% python3 -q
>>> import numpy as np
>>> import numpy.linalg as la
>>> np.set_printoptions(precision=2, suppress=True, linewidth=160)
>>> rd = lambda a: np.round(a, 2) + 0
>>> X = np.loadtxt("out8.csv", delimiter=",")
>>> X
array([[-1., -3.,  0.,  0., -2.,  1.],
       [ 1.,  1.,  3.,  2., -1., -2.],
       [ 0.,  2.,  3.,  2., -2., -3.],
       [ 0.,  0.,  0.,  1.,  0.,  0.],
       [ 0.,  0.,  0.,  1.,  2.,  0.],
       [ 0.,  0.,  0.,  0.,  0.,  2.]])
>>> Y = X[0, 0] * X[1:] - np.outer(X[1:, 0], X[0])
>>> Y
array([[ 0.,  2., -3., -2.,  3.,  1.],
       [ 0., -2., -3., -2.,  2.,  3.],
       [ 0.,  0., -0., -1.,  0., -0.],
       [ 0.,  0., -0., -1., -2., -0.],
       [ 0.,  0., -0., -0.,  0., -2.]])
>>> X[:, 0] / X[0, 0]
array([ 1., -1., -0., -0., -0., -0.])
>>> np.flatnonzero(~Y.round(6).any(axis=1))
array([], dtype=int64)
>>> Y = X / la.norm(X, axis=1, keepdims=True)
>>> G = Y @ Y.T
>>> np.argwhere(np.triu(np.abs(G) > 0.95, 1))
array([], shape=(0, 2), dtype=int64)
>>> rd(la.norm(Y, axis=1))
array([1., 1., 1., 1., 1., 1.])
>>> (G - 2 * np.eye(6)).round(6).argmax(axis=1)
array([5, 2, 1, 1, 3, 0])
>>> J = np.loadtxt("w.csv", delimiter=",")
>>> J
array([[0., 0., 1., 0., 0., 0., 0.],
       [0., 0., 0., 0., 0., 1., 1.],
       [1., 0., 0., 1., 0., 0., 1.],
       [0., 0., 1., 0., 0., 0., 0.],
       [0., 0., 0., 0., 0., 0., 0.],
       [0., 1., 0., 0., 0., 0., 1.],
       [0., 1., 1., 0., 0., 1., 0.]])
>>> # 2 groups of indices that never mix
>>> ev, V = la.eigh(J)
>>> vec = np.array([5, -4, 0, 0, 0, -1, 1])
>>> (np.sign(V[:, -1].round(6)) == np.sign(V[0, -1].round(6))).astype(int)
array([1, 1, 1, 1, 0, 1, 1])
>>> rd(la.eigvalsh(J[1:, 1:]))
array([-1.68, -1.  , -0.54,  0.  ,  1.  ,  2.21])
>>> rd(la.eigvalsh(J).min())
np.float64(-1.89)
>>> np.all(la.eigvalsh(J) > 0)
np.False_
>>> data = np.loadtxt("run11.csv", delimiter=",")
>>> data
array([[ -9.,   2.,   8.,  -8.,  -4.,   6.,   8.,   8.],
       [ -9.,  -2.,   9.,  -3.,  -1.,   0.,   5.,   8.],
       [ -7.,  -5., -12.,  -6.,   3.,   9.,   0.,  -9.],
       [  4.,  -8.,   6.,   1.,   0.,   2.,   0.,   9.],
       [ -6.,   0.,  -7.,  -6., -13.,   5.,  -1.,   9.],
       [ -8.,   0.,  -3.,   0.,  -5.,  13.,   4.,  -2.],
       [  4.,   0.,  -1.,  -8.,  -1.,  -9., -17.,  -8.],
       [  6.,  -3.,   7.,   1.,   8.,  -9.,   8.,  10.]])
>>> vec = np.array([-2, -1, 0, 1, -2, 0, 1, -1])
>>> rhs = data @ vec
>>> rhs
array([ 16.,  16.,  16.,  -8.,  22.,  32., -23., -26.])
>>> rd(la.solve(data, 2 * rhs))
array([-4., -2.,  0.,  2., -4.,  0.,  2., -2.])
>>> rd(la.solve(data, rhs))
array([-2., -1.,  0.,  1., -2.,  0.,  1., -1.])
>>> rd(la.solve(data, data[:, 4]))
array([0., 0., 0., 0., 1., 0., 0., 0.])
>>> Y = np.array([[-0.4], [-0.3], [0.9], [-0.1], [0.5], [-0.3], [-0.4]])
>>> C = np.array([[0.8, -1.2, 1.0, -0.3]])
>>> W0 = Y @ C
>>> rd(W0)
array([[-0.32,  0.48, -0.4 ,  0.12],
       [-0.24,  0.36, -0.3 ,  0.09],
       [ 0.72, -1.08,  0.9 , -0.27],
       [-0.08,  0.12, -0.1 ,  0.03],
       [ 0.4 , -0.6 ,  0.5 , -0.15],
       [-0.24,  0.36, -0.3 ,  0.09],
       [-0.32,  0.48, -0.4 ,  0.12]])
>>> # rows 1 and 5 are equal
>>> rd(np.trace(la.pinv(W0) @ W0))
np.float64(1.0)
>>> r0, r1 = W0[5], W0[4]
>>> rd(r0 @ r0)
np.float64(0.29)
>>> pr = (r0 @ r1) / (r0 @ r0) * r0
>>> rd(la.norm(r0 + r1) ** 2 + la.norm(r0 - r1) ** 2)
np.float64(2.16)
>>> rd(np.outer(r0, r1))
array([[-0.1 ,  0.14, -0.12,  0.04],
       [ 0.14, -0.22,  0.18, -0.05],
       [-0.12,  0.18, -0.15,  0.04],
       [ 0.04, -0.05,  0.04, -0.01]])
>>> r = la.matrix_rank(W0)
>>> r
np.int64(1)
>>> ns = la.svd(W0)[2][r:].T
>>> rd(W0 @ ns)
array([[0., 0., 0.],
       [0., 0., 0.],
       [0., 0., 0.],
       [0., 0., 0.],
       [0., 0., 0.],
       [0., 0., 0.],
       [0., 0., 0.]])
>>> [int(la.matrix_rank(W0[:, :j + 1])) for j in range(4)]
[1, 1, 1, 1]
>>> ns.shape
(4, 3)
>>> np.allclose(W0 @ ns, 0)
True
>>> Uu, sigma, Vh = la.svd(W0)
>>> V = Vh[:(sigma > 1e-8).sum()]
>>> rng = np.random.default_rng(61233)
>>> vec = W0[3] + 4 * W0[6] + rng.integers(2) * np.eye(4)[2]
>>> rd(vec)
array([-1.36,  2.04, -0.7 ,  0.51])
>>> rd(V.T @ V)
array([[ 0.2 , -0.3 ,  0.25, -0.08],
       [-0.3 ,  0.45, -0.38,  0.11],
       [ 0.25, -0.38,  0.32, -0.09],
       [-0.08,  0.11, -0.09,  0.03]])
>>> rd(np.diag(V.T @ V))
array([0.2 , 0.45, 0.32, 0.03])
>>> la.matrix_rank(np.vstack([W0, vec]))
np.int64(2)
>>> M = np.loadtxt("a.csv", delimiter=",")
>>> rd(M)
array([[-1.46,  1.81,  1.9 ],
       [-0.08,  0.87, -2.87],
       [-0.97,  0.83,  2.72],
       [-1.46,  2.5 , -0.79],
       [-0.16, -0.51,  2.95],
       [ 0.7 , -0.36, -2.9 ],
       [-1.33,  2.41, -1.19],
       [ 1.51, -2.53,  0.57],
       [ 0.89, -1.95,  2.1 ],
       [-0.3 ,  1.18, -2.74]])
>>> Y = np.array([[-3, 5, 2], [1, 2, 4], [-2, -4, 5], [5, 5, 4]])
>>> rd(Y.T @ W0.T)
array([[ 2.84,  2.13, -6.39,  0.71, -3.55,  2.13,  2.84],
       [ 1.56,  1.17, -3.51,  0.39, -1.95,  1.17,  1.56],
       [-0.24, -0.18,  0.54, -0.06,  0.3 , -0.18, -0.24]])
>>> rd(np.einsum("ik,kj->ij", W0, Y))
array([[ 2.84,  1.56, -0.24],
       [ 2.13,  1.17, -0.18],
       [-6.39, -3.51,  0.54],
       [ 0.71,  0.39, -0.06],
       [-3.55, -1.95,  0.3 ],
       [ 2.13,  1.17, -0.18],
       [ 2.84,  1.56, -0.24]])
>>> Uu, sigma, Vh = la.svd(M)
>>> V = Vh[:(sigma > 1e-8).sum()]
>>> vec = M[6] + 5 * M[2] + rng.integers(2) * np.eye(3)[1]
>>> rd(vec)
array([-6.18,  6.54, 12.4 ])
>>> rd(np.diag(V.T @ V))
array([0.3 , 0.72, 0.98])
>>> m1 = np.loadtxt("data.csv", delimiter=",")
>>> m1
array([[-0.5,  0.7],
       [-1.7,  0.9],
       [ 0.1,  0.2]])
>>> hat = m1 @ la.solve(m1.T @ m1, m1.T)
>>> rd(hat)
array([[ 0.76,  0.1 ,  0.42],
       [ 0.1 ,  0.96, -0.17],
       [ 0.42, -0.17,  0.28]])
>>> rd(la.eigvalsh(hat))
array([0., 1., 1.])
>>> rd((np.eye(3) - hat) @ m1)
array([[0., 0.],
       [0., 0.],
       [0., 0.]])
>>> Y = m1 / la.norm(m1, axis=1, keepdims=True)
>>> G = Y @ Y.T
>>> (np.abs(G) > 0.9).astype(int)
array([[1, 0, 0],
       [0, 1, 0],
       [0, 0, 1]])
>>> rd(G[1])
array([0.89, 1.  , 0.02])
>>> rd(np.degrees(np.arccos(np.clip(G[1, 0], -1, 1))))
np.float64(26.57)
>>> rd(la.norm(Y, axis=1))
array([1., 1., 1.])
>>> (G - 2 * np.eye(3)).round(6).argmax(axis=1)
array([1, 0, 0])
>>> feats = np.load("dump.npy")
>>> feats
array([[-4, -4, -3],
       [ 2,  2,  3],
       [-4, -4, -3],
       [ 2,  2,  3],
       [ 2,  2,  3]])
>>> rd(np.trace(la.pinv(feats) @ feats))
np.float64(2.0)
>>> la.lstsq(feats[:-1].T, feats[-1])[2]
np.int32(2)
>>> np.unique(feats.round(6), axis=0).shape
(2, 3)
>>> feats.mean(axis=0)
array([-0.4, -0.4,  0.6])
>>> rd(la.svd(feats, compute_uv=False))
array([11.39,  1.83,  0.  ])
>>> np.abs(feats).max()
np.int64(4)
>>> np.unravel_index(np.abs(feats).argmax(), feats.shape)
(np.int64(0), np.int64(0))
>>> feats.shape
(5, 3)
>>> feats.sum(axis=1)
array([-11,   7, -11,   7,   7])
>>> feats - feats[0]
array([[0, 0, 0],
       [6, 6, 6],
       [0, 0, 0],
       [6, 6, 6],
       [6, 6, 6]])
>>> la.matrix_rank(feats)
np.int64(2)
>>> r = la.matrix_rank(feats)
>>> r
np.int64(2)
>>> ns = la.svd(feats)[2][r:].T
>>> np.allclose(feats @ ns, 0)
True
>>> [int(la.matrix_rank(np.delete(feats, i, axis=0))) for i in range(5)]
[2, 2, 2, 2, 2]
>>> rd(ns[:, 0] / ns[np.abs(ns[:, 0]).round(6).argmax(), 0])
array([ 1., -1.,  0.])
>>> Uu, sigma, Vh = la.svd(feats)
>>> np.argmax(sigma[:-1] / (sigma[1:] + 1e-6)) + 1
np.int64(2)
>>> Y = Uu[:, :2] @ np.diag(sigma[:2]) @ Vh[:2]
>>> rd(la.norm(feats - Y) / la.norm(feats))
np.float64(0.0)
>>> rd(Y)
array([[-4., -4., -3.],
       [ 2.,  2.,  3.],
       [-4., -4., -3.],
       [ 2.,  2.,  3.],
       [ 2.,  2.,  3.]])
>>> la.matrix_rank(feats, rtol=0.05)
np.int64(2)
>>> T = np.stack([feats, 2 * feats, feats[::-1]])
>>> T.sum(axis=0)
array([[-10, -10,  -6],
       [  8,   8,  12],
       [-16, -16, -12],
       [  8,   8,  12],
       [  2,   2,   6]])
>>> rd(la.norm(T, axis=(1, 2)))
array([11.53, 23.07, 11.53])
>>> la.matrix_rank(T.reshape(3, -1))
np.int64(2)
>>> la.matrix_rank(T)
array([2, 2, 2])
>>> T.shape
(3, 5, 3)
>>> (T @ feats.T).shape
(3, 5, 5)
>>> arr = np.load("arr.npy")
>>> arr
array([[  5.64,  -2.22,   4.67,  -5.68],
       [ 12.22,  -2.99,   9.9 ,  11.24],
       [  5.7 ,   2.65,  -3.88, -10.33],
       [-12.41,  -2.93,  -8.46, -10.22],
       [  5.56,   4.56,   4.86,   6.75],
       [ -8.46,  -5.36,  -3.18,  10.94],
       [-10.27,  -2.68,   5.48,   8.09],
       [  3.43,  -2.33,  -0.02,  -7.38],
       [ -6.6 ,   3.27,  -0.77,   7.95],
       [ -2.26,   1.04,   4.89,   3.49],
       [  0.87,  -2.37,   7.8 ,   2.04],
       [ -1.55,   0.06,  -5.24, -22.11],
       [  4.35,  -0.83,   6.27, -10.11],
       [-11.42,   1.73,  -1.94,   0.25],
       [  0.98,  -0.27,   0.7 , -26.7 ],
       [  2.87,   4.26,   4.97,  16.78],
       [  0.85,   1.69,   0.35,  -7.89],
       [-16.73,  -1.79,  -2.92, -49.09],
       [ -9.69,   5.38,  10.15, -16.54],
       [ 13.71,   0.9 ,  -5.96,  18.82],
       [  7.54,  -0.58,   2.64, -21.21],
       [ -5.44,   2.92,   6.03,  -4.96],
       [  1.06,  -4.46,  -8.51,  -6.23],
       [ -5.26,  -0.07,   2.88,   8.3 ]])
>>> lab = rng.permutation(8)
>>> lab
array([6, 5, 0, 1, 7, 4, 3, 2])
>>> Y = data[lab][:, lab]
>>> Y
array([[-17.,  -9.,   4.,   0.,  -8.,  -1.,  -8.,  -1.],
       [  4.,  13.,  -8.,   0.,  -2.,  -5.,   0.,  -3.],
       [  8.,   6.,  -9.,   2.,   8.,  -4.,  -8.,   8.],
       [  5.,   0.,  -9.,  -2.,   8.,  -1.,  -3.,   9.],
       [  8.,  -9.,   6.,  -3.,  10.,   8.,   1.,   7.],
       [ -1.,   5.,  -6.,   0.,   9., -13.,  -6.,  -7.],
       [  0.,   2.,   4.,  -8.,   9.,   0.,   1.,   6.],
       [  0.,   9.,  -7.,  -5.,  -9.,   3.,  -6., -12.]])
>>> np.allclose(Y, data)
False
